% ipython --no-banner

In [1]: import numpy as np

In [2]: from numpy import linalg as LA

In [3]: np.set_printoptions(suppress=True, linewidth=200)

In [4]: X = np.load("arr.npy")

In [5]: print(X)
[[0 1 0 0]
 [0 2 0 0]
 [0 0 0 1]
 [0 0 0 2]]

In [6]: # 2 groups of indices that never mix

In [7]: other = X / np.sqrt((X ** 2).mean(axis=1, keepdims=True))

In [8]: print(LA.matrix_rank(X - X.mean(axis=1, keepdims=True)))
2

In [9]: hat = np.triu(np.array([[-2, -1, 1, 1], [2, 2, 2, 1], [-1, 2, 1, -2], [-1, -2, 1, 0]]), 1) + np.eye(4)

In [10]: other = hat @ X @ LA.inv(hat)

In [11]: print(LA.matrix_rank(other))
2

In [12]: other = np.array([[3, -2], [-3, -1], [3, 0]])

In [13]: M = np.kron(np.eye(3, dtype=int), other)

In [14]: print(M)
[[ 3 -2  0  0  0  0]
 [-3 -1  0  0  0  0]
 [ 3  0  0  0  0  0]
 [ 0  0  3 -2  0  0]
 [ 0  0 -3 -1  0  0]
 [ 0  0  3  0  0  0]
 [ 0  0  0  0  3 -2]
 [ 0  0  0  0 -3 -1]
 [ 0  0  0  0  3  0]]

In [15]: other = np.c_[M[:, :3] @ np.array([[2, 4, 1], [1, 2, 0], [3, 1, 1]]), np.array([-1, -2, -2, -2, -2, 1, 0, 2, 1])]

In [16]: print(other)
[[  4   8   3  -1]
 [ -7 -14  -3  -2]
 [  6  12   3  -2]
 [  9   3   3  -2]
 [ -9  -3  -3  -2]
 [  9   3   3   1]
 [  0   0   0   0]
 [  0   0   0   2]
 [  0   0   0   1]]

In [17]: print(LA.matrix_rank(np.c_[M, other]))
7

In [18]: blk = np.stack([other, -3 * other, other[::-1]])

In [19]: print(np.round(LA.norm(blk, axis=(1, 2)), 3))
[29.189 87.567 29.189]

In [20]: print(np.einsum("bij,cij->bc", blk, blk))
[[  852 -2556   287]
 [-2556  7668  -861]
 [  287  -861   852]]

In [21]: print(LA.matrix_rank(blk))
[4 4 4]

In [22]: print(blk.shape)
(3, 9, 4)

In [23]: data = np.load("m.npy")

In [24]: print(data)
[[ 0.643  0.225 -1.432  0.24 ]
 [-1.431  0.983 -0.01  -2.251]
 [ 1.142 -0.569  0.792 -1.632]]

In [25]: other = np.array([[1, 2, 0], [3, -2, -3], [2, -1, 0], [1, 3, -2]])

In [26]: print(LA.matrix_rank(data @ other))
3

In [27]: print(np.round(np.einsum("ik,kj->ij", data, other), 3))
[[ -1.306   2.988  -1.155]
 [ -0.753 -11.571   1.553]
 [ -0.613  -2.266   4.971]]

In [28]: r0 = np.array([0, 1, 0])

In [29]: print(np.round(np.correlate(data[2], data[0], "full"), 3))
[ 0.274 -1.772  1.262 -0.92   2.149  0.142 -1.049]

In [30]: print(np.convolve(data[2], r0))
[ 0.     1.142 -0.569  0.792 -1.632  0.   ]

In [31]: Uu, s, vt = LA.svd(data, full_matrices=False)

In [32]: print(round(np.sqrt((s ** 2).sum()), 3), np.round(LA.norm(data), 3))
3.946 3.946

In [33]: print((s > 1e-8).sum())
3

In [34]: print(s.round(3))
[3.   2.1  1.47]

In [35]: print(np.round(Uu.T @ data @ vt.T, 3) + 0)
[[3.   0.   0.  ]
 [0.   2.1  0.  ]
 [0.   0.   1.47]]

In [36]: print(np.round(np.abs(vt[0]), 3))
[0.334 0.207 0.203 0.897]

In [37]: print(np.round(s / s[0], 3))
[1.   0.7  0.49]

In [38]: print(np.round(Uu.T @ Uu, 3) + 0)
[[1. 0. 0.]
 [0. 1. 0.]
 [0. 0. 1.]]

In [39]: print(np.round(np.cumsum(s ** 2) / np.sum(s ** 2), 3))
[0.578 0.861 1.   ]

In [40]: print(Uu.shape, s.shape, vt.shape)
(3, 3) (3,) (3, 4)

In [41]: print(np.round(vt @ vt.T, 3) + 0)
[[1. 0. 0.]
 [0. 1. 0.]
 [0. 0. 1.]]

In [42]: E = np.loadtxt("sample5.csv", delimiter=",")

In [43]: print(E)
[[ 0.  0.  0.  0.]
 [ 8.  4.  6.  3.]
 [ 0.  0.  0.  0.]
 [-4. -2.  2.  1.]]

In [44]: # row 2 repeats row 0

In [45]: print(E @ E)
[[  0.   0.   0.   0.]
 [ 20.  10.  30.  15.]
 [  0.   0.   0.   0.]
 [-20. -10. -10.  -5.]]

In [46]: print((E + E.T) / 2)
[[ 0.   4.   0.  -2. ]
 [ 4.   4.   3.   0.5]
 [ 0.   3.   0.   1. ]
 [-2.   0.5  1.   1. ]]

In [47]: print(np.round(LA.matrix_power(E, 4), 3))
[[   0.    0.    0.    0.]
 [-100.  -50.  150.   75.]
 [   0.    0.    0.    0.]
 [-100.  -50. -250. -125.]]

In [48]: print(round(np.abs(LA.eigvals(E)).max(), 3))
3.162
